In [1]: import numpy as np

In [2]: from numpy import linalg as LA

In [3]: np.set_printoptions(precision=2, suppress=True, linewidth=200, sign=" ")

In [4]: def rd(a):
   ...:     return np.round(a, 2) + 0
   ...: 

In [5]: F = np.diag(np.array([-2, 5, 5, -3, -5]))

In [6]: F
Out[6]: 
array([[-2,  0,  0,  0,  0],
       [ 0,  5,  0,  0,  0],
       [ 0,  0,  5,  0,  0],
       [ 0,  0,  0, -3,  0],
       [ 0,  0,  0,  0, -5]])

In [7]: F @ F
Out[7]: 
array([[  4,   0,   0,   0,   0],
       [  0,  25,   0,   0,   0],
       [  0,   0,  25,   0,   0],
       [  0,   0,   0,   9,   0],
       [  0,   0,   0,   0,  25]])

In [8]: rd(LA.det(F))
Out[8]: np.float64(-750.0)

In [9]: rd(np.sort(LA.eigvals(F).real))
Out[9]: array([-5., -3., -2.,  5.,  5.])

In [10]: np.prod(np.diag(F)), rd(LA.det(F))
Out[10]: (np.int64(-750), np.float64(-750.0))

In [11]: [int(LA.matrix_rank(LA.matrix_power(F, p))) for p in range(1, 6)]
Out[11]: [5, 5, 5, 5, 5]

In [12]: X = np.loadtxt("run10.csv", delimiter=",")

In [13]: X
Out[13]: 
array([[ 7.93,  5.82,  0.86, -0.56,  1.45],
       [ 5.19, -3.19, -1.29,  7.77, -0.92],
       [-2.69, -3.16,  6.91, -1.86, -5.62],
       [ 1.29, -0.38,  1.17,  8.58, -4.82],
       [ 6.34,  6.06,  4.25,  2.23,  0.08],
       [-0.59,  6.03,  2.62, -4.14,  6.27],
       [-4.23,  3.5 , -2.73, -6.45,  4.56],
       [-3.92,  1.73,  1.19,  4.05,  7.99],
       [ 3.68,  4.14, -3.11,  7.68, -0.77],
       [ 7.06,  4.31, -0.32,  5.61,  0.09],
       [-3.04,  8.12, -2.4 ,  0.91,  4.28]])

In [14]: proj = X @ LA.solve(X.T @ X, X.T)

In [15]: np.allclose(proj @ proj, proj)
Out[15]: True

In [16]: rd(proj @ X[:, 3])
Out[16]: array([-0.56,  7.77, -1.86,  8.58,  2.23, -4.14, -6.45,  4.05,  7.68,  5.61,  0.91])

In [17]: LA.matrix_rank(np.eye(11) - proj)
Out[17]: np.int64(6)

In [18]: np.trace(proj)
Out[18]: np.float64(5.0)

In [19]: rd(np.diag(proj))
Out[19]: array([ 0.42,  0.42,  0.63,  0.44,  0.43,  0.37,  0.3 ,  0.82,  0.37,  0.24,  0.56])

In [20]: rd(LA.eigvalsh(proj))
Out[20]: array([ 0.,  0.,  0.,  0.,  0.,  0.,  1.,  1.,  1.,  1.,  1.])

In [21]: D = LA.norm(X[:, None] - X[None], axis=-1)

In [22]: np.flatnonzero(D[9] < D.mean() / 2)
Out[22]: array([ 8,  9])

In [23]: LA.matrix_rank(D ** 2)
Out[23]: np.int64(7)

In [24]: rd(LA.norm(X, axis=1))
Out[24]: array([ 10.,  10.,  10.,  10.,  10.,  10.,  10.,  10.,  10.,  10.,  10.])

In [25]: rd(LA.norm(X - X.mean(axis=0), axis=1))
Out[25]: array([  7.5 ,   9.54,  12.53,   9.41,   6.81,   9.15,  11.44,   9.07,   7.35,   6.78,   8.25])

In [26]: D.shape
Out[26]: (11, 11)

In [27]: rd(D[9])
Out[27]: array([  6.66,   8.15,  17.07,   9.51,   5.99,  14.26,  17.3 ,  13.94,   4.93,   0.  ,  12.67])

In [28]: Xc = X - X.mean(axis=0)

In [29]: vecs = LA.svd(Xc)[2][:2]

In [30]: A2 = Xc - Xc @ vecs.T @ vecs

In [31]: rd(A2.std(axis=0))
Out[31]: array([ 2.25,  1.58,  2.44,  2.34,  1.86])

In [32]: LA.norm(A2, axis=1).round(6).argmax()
Out[32]: np.int64(7)

In [33]: rd((Xc @ vecs.T).std(axis=0))
Out[33]: array([ 6.25,  4.55])

In [34]: rd(LA.norm(A2) / LA.norm(Xc))
Out[34]: np.float64(0.52)

In [35]: x = np.array([-2, 3, -3, -1, -3])

In [36]: rhs = X @ x

In [37]: rd(rhs)
Out[37]: array([ -4.77, -21.09,  -6.11,  -1.35,  -9.72,  -3.26,  19.92, -18.56,   9.02,  -6.11,  23.89])

In [38]: LA.solve(X, rhs)
LinAlgError: Last 2 dimensions of the array must be square


In [39]: rd(LA.solve(X.T @ X, X.T @ rhs))
Out[39]: array([-2.,  3., -3., -1., -3.])

In [40]: rng = np.random.default_rng(497821)

In [41]: rhs = rhs + 0.3 * rng.normal(size=11)

In [42]: rd(rhs)
Out[42]: array([ -4.54, -21.15,  -5.86,  -1.93, -10.2 ,  -2.98,  20.64, -18.53,   8.84,  -6.07,  23.78])

In [43]: beta, *_ = LA.lstsq(X, rhs)

In [44]: rd(LA.norm(rhs - X @ beta))
Out[44]: np.float64(0.75)

In [45]: rd(beta)
Out[45]: array([-1.99,  2.99, -3.01, -1.05, -2.97])

In [46]: Z = X[[5, 9]].astype(float)

In [47]: for _ in range(3):
    ...:     z = LA.norm(X[:, None] - Z, axis=-1).argmin(axis=1)
    ...:     Z = np.array([X[z == j].mean(axis=0) for j in range(2)])
    ...: 

In [48]: z
Out[48]: array([ 1,  1,  0,  1,  1,  0,  0,  0,  1,  1,  0])

In [49]: rd(Z[1] - Z[0])
Out[49]: array([ 8.14, -0.45, -0.86,  6.72, -4.31])

In [50]: rd(Z)
Out[50]: 
array([[-2.89,  3.24,  1.12, -1.5 ,  3.5 ],
       [ 5.25,  2.79,  0.26,  5.22, -0.82]])

In [51]: sigma = 5 * 0.5 ** np.arange(5)

In [52]: E = rng.normal(size=(11, 5)) * rng.permutation(sigma)

In [53]: rd(E)
Out[53]: 
array([[ 0.37,  1.02, -0.2 , -0.5 ,  0.98],
       [ 0.4 , -6.91,  0.2 ,  1.18, -0.29],
       [ 0.  ,  4.24,  0.05,  1.6 , -0.11],
       [ 0.03, -8.39, -0.36, -2.  , -1.06],
       [-0.34,  0.37,  0.5 ,  1.77, -1.87],
       [ 0.26, -1.8 ,  0.71, -1.99, -0.04],
       [-0.41,  0.27, -1.28, -0.74, -1.52],
       [-0.48, -1.87,  1.53, -0.95,  2.25],
       [-0.01, -9.61,  0.4 , -1.89,  0.99],
       [ 0.11, -0.88,  0.65, -0.75, -0.82],
       [-0.1 ,  1.79,  0.22, -1.12, -0.02]])

In [54]: Z = E[[10, 1]].astype(float)

In [55]: for _ in range(4):
    ...:     z = LA.norm(E[:, None] - Z, axis=-1).argmin(axis=1)
    ...:     Z = np.array([E[z == j].mean(axis=0) for j in range(2)])
    ...: 

In [56]: z
Out[56]: array([ 0,  1,  0,  1,  0,  0,  0,  0,  1,  0,  0])

In [57]: np.bincount(z)
Out[57]: array([ 8,  3])

In [58]: np.abs(Z[1] - Z[0]).argmax()
Out[58]: np.int64(1)

In [59]: m1 = np.array([[-6.02, -8.99, -8.98, -1.99],
    ...:     [-6.0, -9.01, -9.01, -2.01],
    ...:     [-6.02, -8.99, -9.01, -2.02],
    ...:     [-5.98, -8.98, -9.02, -2.0],
    ...:     [-6.02, -8.95, -9.04, -1.97],
    ...:     [8.97, 0.98, 7.99, 7.97],
    ...:     [8.98, 1.02, 7.98, 8.01],
    ...:     [9.02, 1.02, 8.01, 8.0],
    ...:     [8.97, 1.01, 8.03, 7.96],
    ...:     [9.0, 0.99, 7.99, 7.99],
    ...:     [3.0, 5.01, 4.03, 6.04],
    ...:     [3.0, 5.0, 3.98, 5.96],
    ...:     [2.97, 4.99, 4.02, 6.03],
    ...:     [2.97, 4.98, 4.01, 6.03],
    ...:     [3.03, 4.99, 4.02, 6.01]])

In [60]: LA.matrix_rank(m1, rtol=0.1)
Out[60]: np.int64(3)

In [61]: [round(float(x), 2) for x in LA.svd(m1, compute_uv=False)[:3]]
Out[61]: [46.34, 16.54, 8.26]

In [62]: np.argsort(-LA.norm(m1, axis=0).round(6), kind="stable")[:3]
Out[62]: array([ 2,  0,  1])

In [63]: LA.cond(m1) > 100
Out[63]: np.True_

In [64]: D = LA.norm(m1[:, None] - m1[None], axis=-1)

In [65]: (D + 1e9 * np.eye(15)).round(6).argmin(axis=1)
Out[65]: array([  2,   2,   1,   1,   3,   9,   9,   9,   5,   5,  12,  14,  13,  12,  10])

In [66]: D.mean(axis=1).argmax()
Out[66]: np.int64(2)

In [67]: rd(D[0])
Out[67]: array([  0.  ,   0.05,   0.04,   0.06,   0.07,  26.67,  26.7 ,  26.74,  26.7 ,  26.7 ,  22.61,  22.54,  22.57,  22.56,  22.59])

In [68]: LA.matrix_rank(D ** 2)
Out[68]: np.int64(6)

In [69]: rd(D[:5, :5])
Out[69]: 
array([[ 0.  ,  0.05,  0.04,  0.06,  0.07],
       [ 0.05,  0.  ,  0.03,  0.04,  0.08],
       [ 0.04,  0.03,  0.  ,  0.05,  0.07],
       [ 0.06,  0.04,  0.05,  0.  ,  0.06],
       [ 0.07,  0.08,  0.07,  0.06,  0.  ]])

In [70]: mat = np.loadtxt("test12.csv", delimiter=",")

In [71]: mat
Out[71]: 
array([[-2.08,  0.02,  0.51, -2.94, -1.02,  4.03],
       [ 0.8 , -1.08, -0.3 ,  2.87, -0.48, -1.17],
       [-0.5 , -0.94,  2.01, -2.2 , -1.56,  3.73],
       [ 0.47, -0.83,  0.31,  0.67, -1.22,  0.65],
       [-0.96,  2.07, -2.07, -1.77,  0.87, -0.9 ],
       [-0.71, -0.12, -0.63,  1.45,  0.95, -0.75]])

In [72]: A2 = np.c_[X[:, :2] @ np.array([[-2, 2], [-3, -2]]), np.array([3, 3, 3, 3, -2, -2, 2, 3, 1, -3, -1])]

In [73]: rd(A2)
Out[73]: 
array([[-33.32,   4.22,   3.  ],
       [ -0.81,  16.76,   3.  ],
       [ 14.86,   0.94,   3.  ],
       [ -1.44,   3.34,   3.  ],
       [-30.86,   0.56,  -2.  ],
       [-16.91, -13.24,  -2.  ],
       [ -2.04, -15.46,   2.  ],
       [  2.65, -11.3 ,   3.  ],
       [-19.78,  -0.92,   1.  ],
       [-27.05,   5.5 ,  -3.  ],
       [-18.28, -22.32,  -1.  ]])

In [74]: LA.matrix_rank(np.c_[X, A2])
Out[74]: np.int64(6)

In [75]: rd(LA.lstsq(X, A2[:, 0])[0])
Out[75]: array([-2., -3.,  0.,  0.,  0.])

In [76]: LA.matrix_rank(A2)
Out[76]: np.int64(3)

In [77]: Z = A2[[9, 10]].astype(float)

In [78]: for _ in range(4):
    ...:     z = LA.norm(A2[:, None] - Z, axis=-1).argmin(axis=1)
    ...:     Z = np.array([A2[z == j].mean(axis=0) for j in range(2)])
    ...: 

In [79]: z
Out[79]: array([ 0,  0,  1,  1,  0,  1,  1,  1,  0,  0,  1])

In [80]: rd(Z[1] - Z[0])
Out[80]: array([ 18.84, -14.9 ,   0.93])

In [81]: rd(Z)
Out[81]: 
array([[-22.36,   5.22,   0.4 ],
       [ -3.53,  -9.67,   1.33]])

In [82]: left, sigma, vt = LA.svd(mat)

In [83]: vecs = vt[:(sigma > 1e-8).sum()]

In [84]: x = mat[4] + 5 * mat[1] + rng.integers(2) * np.eye(6)[4]

In [85]: rd(x)
Out[85]: array([ 3.04, -3.33, -3.57, 12.58, -1.53, -6.75])

In [86]: rd(vecs.T @ vecs)
Out[86]: 
array([[ 0.66, -0.01,  0.22, -0.06, -0.27, -0.32],
       [-0.01,  0.33, -0.25, -0.34,  0.1 , -0.19],
       [ 0.22, -0.25,  0.76, -0.09,  0.22,  0.14],
       [-0.06, -0.34, -0.09,  0.82,  0.01, -0.15],
       [-0.27,  0.1 ,  0.22,  0.01,  0.77, -0.22],
       [-0.32, -0.19,  0.14, -0.15, -0.22,  0.66]])

In [87]: rd(LA.norm(x - vecs.T @ vecs @ x))
Out[87]: np.float64(0.0)

In [88]: M = np.load("block14.npy")

In [89]: rd(M)
Out[89]: 
array([[ 2.09, -1.72,  1.3 ],
       [ 1.93,  0.68, -2.2 ],
       [-0.96, -2.37, -1.57]])

In [90]: blk = np.stack([M, -3 * M, M[::-1]])

In [91]: rd(blk.sum(axis=0))
Out[91]: 
array([[-5.14,  1.07, -4.18],
       [-1.93, -0.68,  2.2 ],
       [ 4.01,  3.01,  4.45]])

In [92]: LA.matrix_rank(blk.reshape(3, -1))
Out[92]: np.int64(2)

In [93]: LA.matrix_rank(blk)
Out[93]: array([ 3,  3,  3])

In [94]: (blk @ M.T).shape
Out[94]: (3, 3, 3)

In [95]: arr = np.load("case17.npy")

In [96]: arr
Out[96]: 
array([[ 0.05,  1.  ,  2.  ],
       [ 0.  ,  1.05,  2.  ],
       [ 0.  ,  1.  ,  2.05]])

In [97]: A2 = np.array([[3, 1], [2, 1], [0, 2]])

In [98]: np.vstack([arr, A2.T]).shape
Out[98]: (5, 3)

In [99]: LA.matrix_rank(arr @ A2)
Out[99]: np.int64(2)

In [100]: rd(np.einsum("ij,ij->i", arr, arr))
Out[100]: array([ 5. ,  5.1,  5.2])

In [101]: np.einsum("ik,kj->ji", arr, A2)
Out[101]: 
array([[ 2.15,  2.1 ,  2.  ],
       [ 5.05,  5.05,  5.1 ]])

In [102]: w1 = np.array([[-3, 3, -1], [1, -3, -3], [-1, -3, 3]])

In [103]: beta = np.array([3, 3, 0])

In [104]: hid = np.maximum(arr @ w1 + beta, 0)

In [105]: rd(hid)
Out[105]: 
array([[ 1.85,  0.  ,  2.95],
       [ 2.05,  0.  ,  2.85],
       [ 1.95,  0.  ,  3.15]])

In [106]: (hid > 0).mean(axis=0)
Out[106]: array([ 1.,  0.,  1.])

In [107]: Z = np.array([[0, -1, 7], [-6, -7, 5], [8, -2, -6]])

In [108]: (hid @ Z).round(6).argmax(axis=1)
Out[108]: array([ 0,  0,  0])

In [109]: rd(hid @ Z)
Out[109]: 
array([[23.6 , -7.75, -4.75],
       [22.8 , -7.75, -2.75],
       [25.2 , -8.25, -5.25]])

In [110]: w1 @ Z
Out[110]: 
array([[-26, -16,   0],
       [ -6,  26,  10],
       [ 42,  16, -40]])

In [111]: J = np.loadtxt("layer1.csv", delimiter=",")

In [112]: J
Out[112]: 
array([[ -5.27,  -3.87,  -4.55, -11.35,   9.16],
       [ -7.06,  -5.83,  -6.57, -16.98,  13.96],
       [  7.99,   5.31,   6.65,  15.14, -12.69],
       [  5.49,   2.88,   3.61,   8.58,  -6.49],
       [ -4.1 ,  -1.92,  -2.57,  -5.91,   4.15],
       [  7.71,   4.79,   6.11,  13.23, -11.56],
       [ -0.04,  -0.57,  -0.41,  -1.9 ,   1.27],
       [  3.19,   1.01,   1.76,   2.71,  -2.17],
       [ -4.92,  -3.77,  -4.11, -11.47,   8.65],
       [ -0.75,   1.66,   1.15,   4.86,  -4.51],
       [ -7.37,  -4.72,  -6.24, -12.87,  11.51],
       [  0.01,   0.17,   0.18,   0.66,  -0.34],
       [  2.3 ,   1.8 ,   2.46,   4.87,  -4.5 ],
       [  5.92,   3.01,   4.08,   8.49,  -6.97],
       [ -6.3 ,  -7.28,  -7.58, -20.96,  18.29],
       [ -2.22,  -3.38,  -3.29,  -9.95,   8.44],
       [ -3.75,  -0.83,  -1.95,  -1.99,   1.7 ],
       [  1.02,  -1.04,  -0.65,  -3.3 ,   2.92],
       [ -5.97,  -3.79,  -4.84, -10.74,   9.04],
       [ -1.17,  -0.66,  -0.89,  -1.78,   1.57],
       [ -5.59,  -3.6 ,  -4.43, -10.57,   8.3 ],
       [ -0.83,  -1.64,  -1.67,  -4.68,   4.1 ],
       [ -2.61,   0.06,  -1.03,   1.13,   0.02],
       [  8.27,   3.68,   5.38,  10.05,  -8.5 ],
       [ -0.48,   0.07,  -0.09,   0.5 ,  -0.14],
       [ -1.91,  -2.53,  -2.43,  -7.74,   6.16],
       [ -0.11,  -1.39,  -1.19,  -4.08,   3.63],
       [  3.21,   0.82,   1.4 ,   2.65,  -1.41]])

In [113]: Z = J[[22, 11]].astype(float)

In [114]: for _ in range(3):
     ...:     z = LA.norm(J[:, None] - Z, axis=-1).argmin(axis=1)
     ...:     Z = np.array([J[z == j].mean(axis=0) for j in range(2)])
     ...: 

In [115]: z
Out[115]: array([ 0,  0,  1,  1,  0,  1,  1,  1,  0,  1,  0,  1,  1,  1,  0,  0,  1,  1,  0,  1,  0,  0,  1,  1,  1,  0,  0,  1])

In [116]: np.bincount(z)
Out[116]: array([ 12,  16])

In [117]: np.abs(Z[1] - Z[0]).argmax()
Out[117]: np.int64(3)

In [118]: rd(Z[1] - Z[0])
Out[118]: array([  6.57,   5.03,   5.86,  14.6 , -12.02])
